$ ipython --no-banner

In [1]: import numpy as np

In [2]: np.set_printoptions(precision=2, suppress=True, linewidth=140, floatmode="fixed")

In [3]: tidy = lambda a: np.round(a, 2) + 0

In [4]: F = np.load("dump.npy")

In [5]: F
Out[5]: 
array([[ 0.02, -0.11, -0.18],
       [ 0.00, -0.23,  0.18]])

In [6]: x0 = np.array([2, -1, 1])

In [7]: a = np.maximum(F @ x0, 0)

In [8]: F * (a > 1e-9)[:, None]
Out[8]: 
array([[ 0.00, -0.00, -0.00],
       [ 0.00, -0.23,  0.18]])

In [9]: tidy(np.maximum(F @ x0, 0) - np.maximum(-F @ x0, 0))
Out[9]: array([-0.03,  0.41])

In [10]: tidy(np.tanh(F @ x0))
Out[10]: array([-0.03,  0.39])

In [11]: E = np.array([[0, 1, 0, 0], [-2, 1, 0, 0], [0, 0, 0, 1], [0, 0, -2, 1]])

In [12]: rng = np.random.default_rng(878286)

In [13]: z = rng.permutation(4)

In [14]: z
Out[14]: array([3, 1, 0, 2])

In [15]: B = E[z][:, z]

In [16]: np.trace(B)
Out[16]: np.int64(2)

In [17]: B = E + rng.integers(-2, 3, (4, 2)) @ rng.integers(-2, 3, (2, 4))

In [18]: B
Out[18]: 
array([[ 4, -5,  2,  1],
       [-2, -1,  2, -1],
       [ 1, -2,  1,  1],
       [ 5, -6, -1,  3]])

In [19]: print(np.abs(B - E).sum(axis=1))
[13  5  4 14]

In [20]: B - E
Out[20]: 
array([[ 4, -6,  2,  1],
       [ 0, -2,  2, -1],
       [ 1, -2,  1,  0],
       [ 5, -6,  1,  2]])

In [21]: tidy(np.linalg.svd(B - E, compute_uv=False))
Out[21]: array([11.41,  2.78,  0.00,  0.00])

In [22]: proj = np.triu(np.array([[1, 1, 0, -3], [1, -2, -1, -3], [2, -3, 1, 2], [1, 1, 3, -3]]), 1) + np.eye(4)

In [23]: B = proj @ E @ np.linalg.inv(proj)

In [24]: tidy(np.linalg.det(B))
Out[24]: np.float64(4.0)

In [25]: np.trace(B), np.trace(E)
Out[25]: (np.float64(2.0), np.int64(2))

In [26]: np.linalg.matrix_rank(B)
Out[26]: np.int64(4)

In [27]: x0 = np.array([1, 0, 1, 2])

In [28]: target = E @ x0

In [29]: target
Out[29]: array([ 0, -2,  2,  0])

In [30]: tidy(np.linalg.solve(E, target))
Out[30]: array([1.00, 0.00, 1.00, 2.00])

In [31]: tidy(np.linalg.solve(E, 2 * target))
Out[31]: array([2.00, 0.00, 2.00, 4.00])

In [32]: tidy(np.linalg.solve(E, target + E[:, 2]))
Out[32]: array([1.00, 0.00, 2.00, 2.00])

In [33]: ang = np.sort(rng.uniform(-2, 2, 14))

In [34]: M = np.c_[ang, ang ** 2, ang ** 3] @ np.array([[1, 3, -3, -1], [2, -3, -3, -1], [2, 3, 0, 3]])

In [35]: tidy(M)
Out[35]: 
array([[ -2.91, -18.06,  -1.63,  -8.62],
       [ -2.69, -17.16,  -1.47,  -8.02],
       [ -1.94, -13.90,  -0.86,  -5.92],
       [ -0.82,  -7.90,   0.18,  -2.40],
       [ -0.16,  -1.05,   0.58,   0.14],
       [ -0.12,  -0.57,   0.40,   0.12],
       [ -0.03,  -0.09,   0.09,   0.03],
       [ -0.03,  -0.08,   0.08,   0.03],
       [  1.17,   1.08,  -2.14,  -0.38],
       [  1.88,   1.43,  -3.03,  -0.29],
       [  3.45,   2.19,  -4.65,   0.24],
       [ 10.90,   6.62, -10.14,   4.94],
       [ 14.53,   9.13, -12.27,   7.81],
       [ 17.68,  11.45, -13.97,  10.47]])

In [36]: # rows and columns are dependent

In [37]: U, s, Vh = np.linalg.svd(M)

In [38]: V = Vh[:(s > 1e-8).sum()]

In [39]: x0 = M[8] + 3 * M[7] + rng.integers(2) * np.eye(4)[1]

In [40]: tidy(x0)
Out[40]: array([ 1.09,  0.83, -1.90, -0.30])

In [41]: np.linalg.matrix_rank(np.vstack([M, x0]))
Out[41]: np.int64(3)

In [42]: tidy(np.diag(V.T @ V))
Out[42]: array([0.57, 0.99, 0.74, 0.70])

In [43]: print(tidy(V.T @ V))
[[ 0.57 -0.07 -0.33  0.36]
 [-0.07  0.99 -0.06  0.06]
 [-0.33 -0.06  0.74  0.28]
 [ 0.36  0.06  0.28  0.70]]

In [44]: tidy(np.linalg.norm(x0 - V.T @ V @ x0))
Out[44]: np.float64(0.0)

In [45]: dist = np.linalg.norm(M[:, None] - M[None], axis=-1)

In [46]: tidy(dist[:5, :5])
Out[46]: 
array([[ 0.00,  1.12,  5.12, 12.23, 19.46],
       [ 1.12,  0.00,  4.00, 11.11, 18.35],
       [ 5.12,  4.00,  0.00,  7.12, 14.38],
       [12.23, 11.11,  7.12,  0.00,  7.34],
       [19.46, 18.35, 14.38,  7.34,  0.00]])

In [47]: (dist + 1e9 * np.eye(14)).round(6).argmin(axis=1)
Out[47]: array([ 1,  0,  1,  2,  5,  4,  7,  6,  9,  8,  9, 12, 13, 12])

In [48]: dist.mean(axis=1).argmax()
Out[48]: np.int64(13)

In [49]: np.flatnonzero(dist[8] < dist.mean() / 2)
Out[49]: array([ 4,  5,  6,  7,  8,  9, 10])

In [50]: Z = M[[5, 3]].astype(float)

In [51]: for _ in range(4):
    ...:     z = np.linalg.norm(M[:, None] - Z, axis=-1).argmin(axis=1)
    ...:     Z = np.array([M[z == j].mean(axis=0) for j in range(2)])
    ...: 

In [52]: print(z)
[1 1 1 1 0 0 0 0 0 0 0 0 0 0]

In [53]: print(np.bincount(z))
[10  4]

In [54]: print(tidy(Z))
[[  4.93   3.01  -4.50   2.31]
 [ -2.09 -14.25  -0.95  -6.24]]

In [55]: np.abs(Z[1] - Z[0]).argmax()
Out[55]: np.int64(1)

In [56]: tidy(Z[1] - Z[0])
Out[56]: array([ -7.02, -17.26,   3.56,  -8.55])

In [57]: np.argsort(-np.linalg.norm(M, axis=0).round(6), kind="stable")[:3]
Out[57]: array([1, 0, 2])

In [58]: print(tidy(np.linalg.norm(M, 2) / np.linalg.norm(M)))
0.89

In [59]: print(np.linalg.cond(M) > 100)
True

In [60]: u = np.array([1, 1, 1])

In [61]: K = np.outer(rng.normal(size=17), u) + 0.02 * rng.normal(size=(17, 3))

In [62]: tidy(K)
Out[62]: 
array([[ 2.05,  2.06,  2.11],
       [ 0.87,  0.92,  0.90],
       [ 0.70,  0.75,  0.76],
       [-0.15, -0.13, -0.17],
       [ 1.43,  1.45,  1.44],
       [-0.72, -0.71, -0.73],
       [ 0.44,  0.45,  0.40],
       [-1.12, -1.18, -1.13],
       [-0.66, -0.63, -0.67],
       [-0.79, -0.73, -0.77],
       [ 0.29,  0.28,  0.29],
       [-1.40, -1.37, -1.41],
       [ 0.70,  0.70,  0.70],
       [ 1.18,  1.20,  1.18],
       [-0.49, -0.56, -0.52],
       [-0.07, -0.05, -0.08],
       [ 0.99,  0.99,  1.00]])

In [63]: B = np.c_[K[:, :2] @ np.array([[-3, 2], [2, -3]]), np.array([-3, -2, 2, 0, -3, 0, 2, 1, -2, -2, -1, -3, 1, -2, 0, 3, 0])]

In [64]: tidy(B)
Out[64]: 
array([[-2.04, -2.08, -3.00],
       [-0.76, -1.03, -2.00],
       [-0.59, -0.86,  2.00],
       [ 0.19,  0.08,  0.00],
       [-1.38, -1.50, -3.00],
       [ 0.73,  0.70,  0.00],
       [-0.43, -0.46,  2.00],
       [ 1.01,  1.30,  1.00],
       [ 0.71,  0.58, -2.00],
       [ 0.90,  0.62, -2.00],
       [-0.30, -0.27, -1.00],
       [ 1.45,  1.33, -3.00],
       [-0.70, -0.69,  1.00],
       [-1.13, -1.25, -2.00],
       [ 0.35,  0.69,  0.00],
       [ 0.11,  0.02,  3.00],
       [-0.98, -1.00,  0.00]])

In [65]: np.linalg.matrix_rank(B)
Out[65]: np.int64(3)

In [66]: def softmax(z):
    ...:     e = np.exp(z - z.max(axis=-1, keepdims=True))
    ...:     return e / e.sum(axis=-1, keepdims=True)
    ...: 

In [67]: tidy(softmax(E[3] + 5))
Out[67]: array([0.21, 0.21, 0.03, 0.56])

In [68]: tidy(softmax(10 * E[3]))
Out[68]: array([0.00, 0.00, 0.00, 1.00])

In [69]: S = E @ E.T / np.sqrt(4)

In [70]: softmax(S).round(6).argmax(axis=1)
Out[70]: array([0, 1, 2, 3])

In [71]: tidy(softmax(S + np.triu(np.full(S.shape, -np.inf), 1)))
Out[71]: 
array([[1.00, 0.00, 0.00, 0.00],
       [0.12, 0.88, 0.00, 0.00],
       [0.27, 0.27, 0.45, 0.00],
       [0.06, 0.06, 0.10, 0.77]])

In [72]: tidy(softmax(S)[3] @ E)
Out[72]: array([-0.13,  0.13, -1.54,  0.87])
